In [1]: import numpy as np

In [2]: np.set_printoptions(suppress=True, linewidth=160)

In [3]: W0 = np.load("test0.npy")

In [4]: print(W0)
[[ 2  1  0  2  0  3  2 -2]
 [ 2  2  3  1  2  3  2 -2]
 [ 2  3  3  2  2  2  3 -3]
 [ 0  0  2  3  2  1  3 -3]
 [ 1  2  2  0  2  0  1 -1]
 [ 1  1  2  1  2  0  0  0]
 [ 2  0  0  3  0  2  3 -3]
 [ 3  3  2  3  2  1  2 -2]
 [ 1  2  3  2  3  2  2 -2]]

In [5]: r0, r1 = W0[4], W0[0]

In [6]: print(r0 @ r0)
15

In [7]: p = (r0 @ r1) / (r0 @ r0) * r0

In [8]: print(np.outer(r0, r1))
[[ 2  1  0  2  0  3  2 -2]
 [ 4  2  0  4  0  6  4 -4]
 [ 4  2  0  4  0  6  4 -4]
 [ 0  0  0  0  0  0  0  0]
 [ 4  2  0  4  0  6  4 -4]
 [ 0  0  0  0  0  0  0  0]
 [ 2  1  0  2  0  3  2 -2]
 [-2 -1  0 -2  0 -3 -2  2]]

In [9]: print(np.linalg.matrix_rank(np.outer(r0, r1)))
1

In [10]: print(round(float((r1 - p) @ r0), 2))
0.0

In [11]: print(np.round(r1 - p, 2))
[ 1.47 -0.07 -1.07  2.   -1.07  3.    1.47 -1.47]

In [12]: r0 = np.array([-1, 2])

In [13]: print(np.cross(W0[0, :3], W0[4, :3]))
[ 2 -4  3]

In [14]: A2 = W0 / np.sqrt((W0 ** 2).mean(axis=1, keepdims=True))

In [15]: print(np.linalg.matrix_rank(A2) == np.linalg.matrix_rank(W0))
True

In [16]: print(np.round(np.linalg.norm(A2, axis=1), 2))
[2.83 2.83 2.83 2.83 2.83 2.83 2.83 2.83 2.83]

In [17]: print(A2[5].round(2))
[0.85 0.85 1.71 0.85 1.71 0.   0.   0.  ]

In [18]: print(np.linalg.lstsq(W0[:-1].T, W0[-1])[2])
7

In [19]: print(np.allclose(W0[:-1].T @ np.linalg.lstsq(W0[:-1].T, W0[-1])[0], W0[-1]))
True

In [20]: print(np.unique(W0.round(6), axis=0).shape)
(9, 8)

In [21]: print(np.abs(np.diag(np.linalg.qr(W0)[1])) > 1e-9)
[ True  True  True  True  True  True  True False]

In [22]: print(np.round(W0 @ np.linalg.pinv(W0) @ W0, 2) + 0)
[[ 2.  1.  0.  2.  0.  3.  2. -2.]
 [ 2.  2.  3.  1.  2.  3.  2. -2.]
 [ 2.  3.  3.  2.  2.  2.  3. -3.]
 [ 0.  0.  2.  3.  2.  1.  3. -3.]
 [ 1.  2.  2.  0.  2.  0.  1. -1.]
 [ 1.  1.  2.  1.  2.  0.  0.  0.]
 [ 2.  0.  0.  3.  0.  2.  3. -3.]
 [ 3.  3.  2.  3.  2.  1.  2. -2.]
 [ 1.  2.  3.  2.  3.  2.  2. -2.]]
